>>> import numpy as np
>>> import numpy.linalg as la
>>> np.set_printoptions(precision=1, suppress=True, linewidth=200)
>>> rd = lambda a: np.round(a, 1) + 0
>>> u = np.array([-3, -3, 3, -2, -1, -2, -2, -1, -3, 3, 3, 2, -3, -3, -1, 2])
>>> v = np.array([-1, 0, 5, -1, 1, 3, -1, -1, 5, 2, 4])
>>> arr = np.outer(u, v)
>>> arr
array([[  3,   0, -15,   3,  -3,  -9,   3,   3, -15,  -6, -12],
       [  3,   0, -15,   3,  -3,  -9,   3,   3, -15,  -6, -12],
       [ -3,   0,  15,  -3,   3,   9,  -3,  -3,  15,   6,  12],
       [  2,   0, -10,   2,  -2,  -6,   2,   2, -10,  -4,  -8],
       [  1,   0,  -5,   1,  -1,  -3,   1,   1,  -5,  -2,  -4],
       [  2,   0, -10,   2,  -2,  -6,   2,   2, -10,  -4,  -8],
       [  2,   0, -10,   2,  -2,  -6,   2,   2, -10,  -4,  -8],
       [  1,   0,  -5,   1,  -1,  -3,   1,   1,  -5,  -2,  -4],
       [  3,   0, -15,   3,  -3,  -9,   3,   3, -15,  -6, -12],
       [ -3,   0,  15,  -3,   3,   9,  -3,  -3,  15,   6,  12],
       [ -3,   0,  15,  -3,   3,   9,  -3,  -3,  15,   6,  12],
       [ -2,   0,  10,  -2,   2,   6,  -2,  -2,  10,   4,   8],
       [  3,   0, -15,   3,  -3,  -9,   3,   3, -15,  -6, -12],
       [  3,   0, -15,   3,  -3,  -9,   3,   3, -15,  -6, -12],
       [  1,   0,  -5,   1,  -1,  -3,   1,   1,  -5,  -2,  -4],
       [ -2,   0,  10,  -2,   2,   6,  -2,  -2,  10,   4,   8]])
>>> # rank 1
>>> left, sig, vt = la.svd(arr)
>>> evecs = vt[:(sig > 1e-8).sum()]
>>> rng = np.random.default_rng(2966)
>>> x0 = arr[11] + 4 * arr[12] + rng.integers(2) * np.eye(11)[6]
>>> x0
array([ 10.,   0., -50.,  10., -10., -30.,  11.,  10., -50., -20., -40.])
>>> la.matrix_rank(np.vstack([arr, x0]))
np.int64(2)
>>> la.lstsq(arr[:-1].T, arr[-1])[2]
np.int32(1)
>>> np.abs(np.diag(la.qr(arr)[1])) > 1e-9
array([ True, False, False, False, False, False, False, False, False, False, False])
>>> np.unique(arr.round(6), axis=0).shape
(5, 11)
>>> W0 = np.loadtxt("a.csv", delimiter=",")
>>> W0
array([[-3.,  0.,  0.,  0.,  0.,  0.,  0.,  0.,  0.,  0.,  0.,  0.,  0.,  0.,  0.],
       [ 0.,  3.,  0.,  0.,  0.,  0.,  0.,  0.,  0.,  0.,  0.,  0.,  0.,  0.,  0.],
       [ 0.,  0.,  1.,  0.,  0.,  0.,  0.,  0.,  0.,  0.,  0.,  0.,  0.,  0.,  0.],
       [ 0.,  0.,  0.,  3.,  0.,  0.,  0.,  0.,  0.,  0.,  0.,  0.,  0.,  0.,  0.],
       [ 0.,  0.,  0.,  0.,  0.,  0.,  0.,  0.,  0.,  0.,  0.,  0.,  0.,  0.,  0.],
       [ 0.,  0.,  0.,  0.,  0.,  3.,  0.,  0.,  0.,  0.,  0.,  0.,  0.,  0.,  0.],
       [ 0.,  0.,  0.,  0.,  0.,  0., -3.,  0.,  0.,  0.,  0.,  0.,  0.,  0.,  0.],
       [ 0.,  0.,  0.,  0.,  0.,  0.,  0.,  0.,  0.,  0.,  0.,  0.,  0.,  0.,  0.],
       [ 0.,  0.,  0.,  0.,  0.,  0.,  0.,  0.,  1.,  0.,  0.,  0.,  0.,  0.,  0.],
       [ 0.,  0.,  0.,  0.,  0.,  0.,  0.,  0.,  0.,  0.,  0.,  0.,  0.,  0.,  0.],
       [ 0.,  0.,  0.,  0.,  0.,  0.,  0.,  0.,  0.,  0.,  0.,  0.,  0.,  0.,  0.],
       [ 0.,  0.,  0.,  0.,  0.,  0.,  0.,  0.,  0.,  0.,  0.,  2.,  0.,  0.,  0.],
       [ 0.,  0.,  0.,  0.,  0.,  0.,  0.,  0.,  0.,  0.,  0.,  0., -2.,  0.,  0.],
       [ 0.,  0.,  0.,  0.,  0.,  0.,  0.,  0.,  0.,  0.,  0.,  0.,  0.,  0.,  0.],
       [ 0.,  0.,  0.,  0.,  0.,  0.,  0.,  0.,  0.,  0.,  0.,  0.,  0.,  0., -3.]])
>>> rk = la.matrix_rank(W0)
>>> rk
np.int64(10)
>>> null = la.svd(W0)[2][rk:].T
>>> la.matrix_rank(W0.T @ W0), la.matrix_rank(W0 @ W0.T)
(np.int64(10), np.int64(10))
>>> [int(la.matrix_rank(W0[:, :j + 1])) for j in range(15)]
[1, 2, 3, 4, 4, 5, 6, 6, 7, 7, 7, 8, 9, 9, 10]
>>> [int(la.matrix_rank(W0[:i])) for i in range(1, len(W0) + 1)]
[1, 2, 3, 4, 4, 5, 6, 6, 7, 7, 7, 8, 9, 9, 10]
>>> np.allclose(W0 @ null, 0)
True
